$ ipython --no-banner

In [1]: import numpy as np

In [2]: np.set_printoptions(precision=1, suppress=True, linewidth=160)

In [3]: F = np.array([[-0.9, -1.0, 1.0],
   ...:     [0.6, -0.4, 0.7],
   ...:     [-0.5, 1.0, -1.0],
   ...:     [0.2, 0.4, -0.4],
   ...:     [1.0, 0.9, -0.9],
   ...:     [0.9, 0.3, 0.3],
   ...:     [1.0, -0.6, 1.0],
   ...:     [0.9, -0.1, 0.6],
   ...:     [0.0, 0.9, -1.0],
   ...:     [-0.9, -0.5, 0.2],
   ...:     [1.0, 0.8, -0.4],
   ...:     [1.0, -1.0, 1.0],
   ...:     [0.8, 0.8, -0.7],
   ...:     [0.5, 0.5, -0.4],
   ...:     [0.8, -0.1, 0.6]])

In [4]: hat = F @ np.linalg.solve(F.T @ F, F.T)

In [5]: print(hat @ F[:, 1])
[-1.  -0.4  1.   0.4  0.9  0.3 -0.6 -0.1  0.9 -0.5  0.8 -1.   0.8  0.5 -0.1]

In [6]: np.round(np.linalg.eigvalsh(hat), 1) + 0
Out[6]: array([0., 0., 0., 0., 0., 0., 0., 0., 0., 0., 0., 0., 1., 1., 1.])

In [7]: C = F[[8, 7]].astype(float)

In [8]: for _ in range(5):
   ...:     lab = np.linalg.norm(F[:, None] - C, axis=-1).argmin(axis=1)
   ...:     C = np.array([F[lab == j].mean(axis=0) for j in range(2)])
   ...: 

In [9]: lab
Out[9]: array([1, 1, 0, 0, 0, 1, 1, 1, 0, 1, 0, 1, 0, 0, 1])

In [10]: np.round(C[1] - C[0], 1) + 0
Out[10]: array([ 0. , -1.2,  1.4])

In [11]: print(np.abs(C[1] - C[0]).argmax())
2

In [12]: print(np.bincount(lab))
[7 8]

In [13]: Xc = (F - F.mean(axis=0)) / F.std(axis=0)

In [14]: Xc.std(axis=0)
Out[14]: array([1., 1., 1.])

In [15]: b = np.linalg.lstsq(np.delete(Xc, 2, axis=1), Xc[:, 2])[0]

In [16]: round(1 - np.var(Xc[:, 2] - np.delete(Xc, 2, axis=1) @ b), 1)
Out[16]: np.float64(0.9)

In [17]: dist = np.linalg.norm(F[:, None] - F[None], axis=-1)

In [18]: dist[:5, :5]
Out[18]: 
array([[0. , 1.6, 2.9, 2.3, 3.3],
       [1.6, 0. , 2.5, 1.4, 2.1],
       [2.9, 2.5, 0. , 1.1, 1.5],
       [2.3, 1.4, 1.1, 0. , 1.1],
       [3.3, 2.1, 1.5, 1.1, 0. ]])

In [19]: dist.mean(axis=1).argmax()
Out[19]: np.int64(0)

In [20]: np.unravel_index(dist.round(6).argmax(), dist.shape)
Out[20]: (np.int64(0), np.int64(4))

In [21]: dist.shape
Out[21]: (15, 15)

In [22]: K = np.loadtxt("mat.csv", delimiter=",")

In [23]: K
Out[23]: 
array([[ -3.4,  -6.8,  -6.5],
       [-10. ,  -0.6,  -0.2],
       [ -1.3,   8. ,   5.8],
       [  9.7,  -2.4,  -0.8],
       [ -5. ,   8.3,   2.4],
       [  0.3,   8.7,  -4.9],
       [ -4.2,  -6.5,  -6.4],
       [ -5.7,  -1.3,  -8.1],
       [  8.3,  -2.1,  -5.2],
       [  8.8,  -3.9,   2.5],
       [  7.5,  -0.6,  -6.6],
       [  9.8,   1.8,   0.7]])

In [24]: Xc = K - K.mean(axis=0)

In [25]: Uu, sigma, Vt = np.linalg.svd(Xc, full_matrices=False)

In [26]: sigma ** 2 / (sigma ** 2).sum()
Out[26]: array([0.5, 0.4, 0.1])

In [27]: np.abs(Vt[-1])
Out[27]: array([0.1, 0.6, 0.8])

In [28]: np.abs(Vt[0]).argmax()
Out[28]: np.int64(0)

In [29]: sigma
Out[29]: array([24. , 20.5, 11.2])

In [30]: np.round(Vt[0] * np.sign(Vt[0, np.abs(Vt[0]).argmax()]), 1) + 0
Out[30]: array([ 1. , -0.2,  0. ])

In [31]: data = np.load("sample6.npy")

In [32]: data
Out[32]: 
array([[3, 3, 6],
       [2, 2, 5],
       [0, 0, 3]])

In [33]: r = np.linalg.matrix_rank(data)

In [34]: r
Out[34]: np.int64(2)

In [35]: null = np.linalg.svd(data)[2][r:].T

In [36]: print(null.shape)
(3, 1)

In [37]: [int(np.linalg.matrix_rank(data[:, :j + 1])) for j in range(3)]
Out[37]: [1, 1, 2]

In [38]: [int(np.linalg.matrix_rank(np.delete(data, i, axis=0))) for i in range(3)]
Out[38]: [2, 2, 2]

In [39]: Uu, sigma, Vt = np.linalg.svd(data)

In [40]: sigma.round(1) + 0
Out[40]: array([9.7, 1.6, 0. ])

In [41]: print(np.argmax(sigma[:-1] / (sigma[1:] + 1e-6)) + 1)
2

In [42]: A2 = Uu[:, :2] @ np.diag(sigma[:2]) @ Vt[:2]

In [43]: np.linalg.matrix_rank(data, rtol=0.05)
Out[43]: np.int64(2)

In [44]: print(np.round(np.linalg.norm(data - A2, 2), 1), round(sigma[2], 1))
0.0 0.0

In [45]: print(A2.round(1) + 0)
[[3. 3. 6.]
 [2. 2. 5.]
 [0. 0. 3.]]

In [46]: Q, evecs = np.linalg.qr(F[:, :1])[0], np.linalg.qr(F[:, 1:])[0]

In [47]: sigma = np.linalg.svd(Q.T @ evecs, compute_uv=False)

In [48]: round(float(np.linalg.norm(Q @ Q.T - evecs @ evecs.T, 2)), 1)
Out[48]: 1.0

In [49]: print(sigma)
[0.8]

In [50]: np.degrees(np.arccos(sigma.clip(0, 1)))
Out[50]: array([38.5])

In [51]: print((sigma > 0.9).sum())
0

In [52]: np.unravel_index(np.abs(data).argmax(), data.shape)
Out[52]: (np.int64(0), np.int64(2))

In [53]: np.abs(data).max()
Out[53]: np.int64(6)

In [54]: np.linalg.matrix_rank(data)
Out[54]: np.int64(2)

In [55]: np.count_nonzero(data)
Out[55]: np.int64(7)

In [56]: round(np.linalg.norm(data), 1)
Out[56]: np.float64(9.8)

In [57]: data.shape
Out[57]: (3, 3)

In [58]: data - data[0]
Out[58]: 
array([[ 0,  0,  0],
       [-1, -1, -1],
       [-3, -3, -3]])

In [59]: data.mean(axis=0)
Out[59]: array([1.7, 1.7, 4.7])

In [60]: m1 = np.load("dump.npy")

In [61]: m1
Out[61]: 
array([[ 1,  1, -1, -1,  1,  1, -1, -1],
       [ 1, -1,  1, -1,  1, -1,  1, -1],
       [ 1, -1,  1, -1, -1,  1, -1,  1],
       [ 1, -1, -1,  1, -1,  1,  1, -1]])

In [62]: G = np.cov(F, rowvar=False)

In [63]: np.polyfit(F[:, 0], F[:, 1], 1)
Out[63]: array([0.1, 0.1])

In [64]: np.argwhere(np.triu(np.abs(np.corrcoef(F.T)) > 0.8, 1))
Out[64]: array([[1, 2]])

In [65]: vec = np.array([3, 0, 3, 2, -1, -2, 3, 1])

In [66]: np.einsum("ij,j->i", m1, vec)
Out[66]: array([-9,  7,  1,  3])

In [67]: np.linalg.norm(m1 @ vec) <= np.linalg.norm(m1, 2) * np.linalg.norm(vec) + 1e-9
Out[67]: np.True_

In [68]: print((m1 @ vec).argmax())
1

In [69]: m1 @ vec
Out[69]: array([-9,  7,  1,  3])

In [70]: (m1 * vec).sum(axis=1)
Out[70]: array([-9,  7,  1,  3])

In [71]: m1 @ np.eye(8)[5]
Out[71]: array([ 1., -1.,  1.,  1.])

In [72]: print(m1 @ np.ones(8))
[0. 0. 0. 0.]

In [73]: J = np.array([[0.0, 1.0, 3.0], [0.0, 3.0, 1.0], [0.0, -1.0, -2.0]])

In [74]: Uu, sigma, Vt = np.linalg.svd(J)

In [75]: evecs = Vt[:(sigma > 1e-8).sum()]

In [76]: rng = np.random.default_rng(4747)

In [77]: vec = J[0] + 5 * J[2] + rng.integers(2) * np.eye(3)[1]

In [78]: vec
Out[78]: array([ 0., -4., -7.])

In [79]: np.diag(evecs.T @ evecs)
Out[79]: array([0., 1., 1.])

In [80]: print(np.linalg.matrix_rank(np.vstack([J, vec])))
2

In [81]: round(float(np.linalg.norm(vec - evecs.T @ evecs @ vec)), 1)
Out[81]: 0.0

In [82]: vec = np.array([1, 2, 0])

In [83]: y = F @ vec

In [84]: print(y)
[-2.9 -0.2  1.5  1.   2.8  1.5 -0.2  0.7  1.8 -1.9  2.6 -1.   2.4  1.5  0.6]

In [85]: y = y + 0.1 * rng.normal(size=15)

In [86]: y
Out[86]: array([-2.8, -0.4,  1.5,  1. ,  2.8,  1.4, -0.2,  0.9,  1.9, -2. ,  2.7, -0.9,  2.3,  1.4,  0.5])

In [87]: b, *_ = np.linalg.lstsq(F, y)

In [88]: b.round()
Out[88]: array([ 1.,  2., -0.])

In [89]: np.allclose(data[:-1].T @ np.linalg.lstsq(data[:-1].T, data[-1])[0], data[-1])
Out[89]: True

In [90]: np.linalg.lstsq(data[:-1].T, data[-1])[2]
Out[90]: np.int32(2)

In [91]: [round(float(x), 1) for x in np.linalg.svd(J, compute_uv=False)[:3]]
Out[91]: [4.5, 2.1, 0.0]

In [92]: np.linalg.matrix_rank(J, rtol=0.1)
Out[92]: np.int64(2)

In [93]: r0 = np.array([-1, 2, 4])

In [94]: np.array([np.convolve(row, r0, "same") for row in J])
Out[94]: 
array([[-1., -1., 10.],
       [-3.,  5., 14.],
       [ 1.,  0., -8.]])

In [95]: np.correlate(J[2], J[1], "full")
Out[95]: array([ 0., -1., -5., -6.,  0.])

In [96]: arr = np.loadtxt("run0.csv", delimiter=",")

In [97]: arr
Out[97]: 
array([[-0.4,  0.6, -0.7],
       [ 0.7, -0.3, -0.7],
       [-0.6, -0.7, -0.3]])

In [98]: vec = np.array([-2, -5, -3])

In [99]: round(float(np.linalg.det(arr)), 1)
Out[99]: 1.0

In [100]: np.round(np.linalg.norm(vec), 1), round(np.linalg.norm(arr @ vec), 1)
Out[100]: (np.float64(6.2), np.float64(6.2))

In [101]: vec = np.array([8, 8, 6])

In [102]: y = arr @ vec

In [103]: y
Out[103]: array([ -2.3,  -1. , -12.6])

In [104]: np.linalg.solve(arr, y + arr[:, 1])
Out[104]: array([8., 9., 6.])

In [105]: E = np.load("layer16.npy")

In [106]: E
Out[106]: 
array([[ 1,  0,  0],
       [ 8,  1,  0],
       [ 8, -8,  1]])

In [107]: vals, evecs = np.linalg.eig(E)

In [108]: print(np.sort(np.linalg.eigvals(E @ E)))
[1. 1. 1.]

In [109]: np.sort(np.linalg.eigvals(E.T))
Out[109]: array([1., 1., 1.])

In [110]: np.sort(np.linalg.eigvals(np.linalg.inv(E)))
Out[110]: array([1., 1., 1.])

In [111]: E @ evecs[:, 0] - vals[0] * evecs[:, 0]
Out[111]: array([0., 0., 0.])

In [112]: X = np.loadtxt("out18.csv", delimiter=",")

In [113]: X
Out[113]: 
array([[-0.7,  0.7],
       [ 0.7,  0.7]])

In [114]: vals, evecs = np.linalg.eigh(X)

In [115]: vec = np.array([4, 4])

In [116]: round(float(np.abs(X).sum(axis=1).max()), 1), np.abs(vals).max()
Out[116]: (1.4, np.float64(1.0))

In [117]: vec = np.array([-2, 0])

In [118]: np.sort(np.abs(np.degrees(np.angle(np.linalg.eigvals(X)))))
Out[118]: array([  0., 180.])

In [119]: np.round(np.linalg.norm(vec), 1), round(np.linalg.norm(X @ vec), 1)
Out[119]: (np.float64(2.0), np.float64(2.0))

In [120]: 2 - np.linalg.matrix_rank(X - np.eye(2), tol=1e-8)
Out[120]: np.int64(1)

In [121]: [p for p in range(1, 25) if np.allclose(np.linalg.matrix_power(X, p), np.eye(2))]
Out[121]: [2, 4, 6, 8, 10, 12, 14, 16, 18, 20, 22, 24]
